% python3 -q
>>> import numpy as np
>>> np.set_printoptions(suppress=True, linewidth=160)
>>> rd = lambda a: np.round(a, 3) + 0
>>> K = np.load("mat.npy")
>>> rd(K)
array([[ 0.763, -1.124, -1.897, -1.886],
       [-0.937, -1.88 , -1.923, -0.944],
       [ 2.402,  0.834, -0.27 , -1.569],
       [-1.797, -1.901, -1.465, -0.105],
       [-0.246, -1.667, -2.035, -1.421],
       [ 1.643, -0.384, -1.43 , -2.027],
       [ 0.82 , -1.084, -1.878, -1.904],
       [-2.33 , -1.568, -0.728,  0.763],
       [ 1.917,  1.868,  1.354, -0.048],
       [ 2.249,  0.443, -0.694, -1.807],
       [-2.33 , -1.569, -0.729,  0.761],
       [-0.051,  1.535,  2.031,  1.586],
       [ 2.153,  1.75 ,  1.066, -0.403],
       [ 2.397,  0.816, -0.291, -1.582],
       [ 0.602,  1.794,  2.   ,  1.192],
       [-2.354, -0.681,  0.442,  1.673],
       [ 2.445,  1.191,  0.171, -1.255],
       [-1.022,  0.937,  1.8  ,  1.959],
       [ 0.425,  1.735,  2.023,  1.31 ],
       [-2.336, -0.632,  0.495,  1.703],
       [-2.446, -1.135, -0.097,  1.311]])
>>> # looks like rank 2
>>> np.linalg.matrix_rank(K, rtol=0.1)
np.int64(2)
>>> np.linalg.cond(K) > 100
np.True_
>>> data = np.loadtxt("x.csv", delimiter=",")
>>> data
array([[ 1.,  0.,  0.,  0.,  0.],
       [-1.,  1.,  0.,  0.,  0.],
       [ 1.,  1.,  1.,  0.,  0.],
       [-2., -3., -2.,  1.,  0.],
       [-1., -3.,  2., -3.,  1.]])
>>> hat = np.triu(np.array([[-3, -8, -5, 8, 2],
...     [-2, -1, -6, -6, -5],
...     [-6, -8, 6, 4, -3],
...     [1, 2, -5, 9, -5],
...     [1, -8, 3, -1, 5]]), 1) + np.eye(5)
>>> A2 = hat @ data @ np.linalg.inv(hat)
>>> A2
array([[  -14.,  -155., -1017.,  3252., 12464.],
       [   10.,   108.,   694., -2199., -8398.],
       [   -4.,   -34.,  -237.,   789.,  3069.],
       [    3.,    36.,   219.,  -668., -2514.],
       [   -1.,   -11.,   -69.,   215.,   816.]])
>>> rd(np.poly(A2))
array([  1.,  -5.,  10., -10.,   5.,  -1.])
